$ python3 -q
>>> import numpy as np
>>> np.set_printoptions(precision=3, suppress=True, linewidth=120, legacy="1.25")
>>> def rd(a):
...     return np.round(a, 3) + 0
... 
>>> E = np.array([[4, 3, 0, 3],
...     [2, 2, 1, 2],
...     [2, 1, 5, 1],
...     [4, 5, 1, 3],
...     [1, 1, 5, 4],
...     [3, 0, 2, 0],
...     [3, 3, 2, 4],
...     [0, 4, 4, 2],
...     [1, 5, 3, 1],
...     [0, 0, 3, 4]])
>>> E[3] = E[7]
>>> E
array([[4, 3, 0, 3],
       [2, 2, 1, 2],
       [2, 1, 5, 1],
       [0, 4, 4, 2],
       [1, 1, 5, 4],
       [3, 0, 2, 0],
       [3, 3, 2, 4],
       [0, 4, 4, 2],
       [1, 5, 3, 1],
       [0, 0, 3, 4]])
>>> th = np.radians(45)
>>> Rm = np.eye(4)
>>> Rm[2, 2] = Rm[3, 3] = np.cos(th)
>>> Rm[2, 3], Rm[3, 2] = -np.sin(th), np.sin(th)
>>> rd(Rm)
array([[ 1.   ,  0.   ,  0.   ,  0.   ],
       [ 0.   ,  1.   ,  0.   ,  0.   ],
       [ 0.   ,  0.   ,  0.707, -0.707],
       [ 0.   ,  0.   ,  0.707,  0.707]])
>>> other = E @ Rm.T
>>> print(rd(np.linalg.det(Rm)), rd(np.trace(Rm)))
1.0 3.414
>>> rd(np.abs(other - E).max(axis=0))
array([0.   , 0.   , 4.293, 3.243])
>>> rd(other)
array([[ 4.   ,  3.   , -2.121,  2.121],
       [ 2.   ,  2.   , -0.707,  2.121],
       [ 2.   ,  1.   ,  2.828,  4.243],
       [ 0.   ,  4.   ,  1.414,  4.243],
       [ 1.   ,  1.   ,  0.707,  6.364],
       [ 3.   ,  0.   ,  1.414,  1.414],
       [ 3.   ,  3.   , -1.414,  4.243],
       [ 0.   ,  4.   ,  1.414,  4.243],
       [ 1.   ,  5.   ,  1.414,  2.828],
       [ 0.   ,  0.   , -0.707,  4.95 ]])
>>> C2 = np.cov(E, rowvar=False)
>>> C2.shape
(4, 4)
>>> print(np.median(E, axis=0))
[1.5 2.5 3.  2. ]
>>> np.argwhere(np.triu(np.abs(np.corrcoef(E.T)) > 0.8, 1))
array([], shape=(0, 2), dtype=int64)
>>> rd(E.std(axis=0))
array([1.356, 1.676, 1.578, 1.345])
>>> rd(np.corrcoef(E[:, 3], E[:, 1])[0, 1])
-0.084
>>> t3 = np.stack([E, 2 * E, E[::-1]])
>>> np.einsum("bij,cij->bc", t3, t3)
array([[ 305,  610,  192],
       [ 610, 1220,  384],
       [ 192,  384,  305]])
>>> np.linalg.matrix_rank(t3)
array([4, 4, 4])
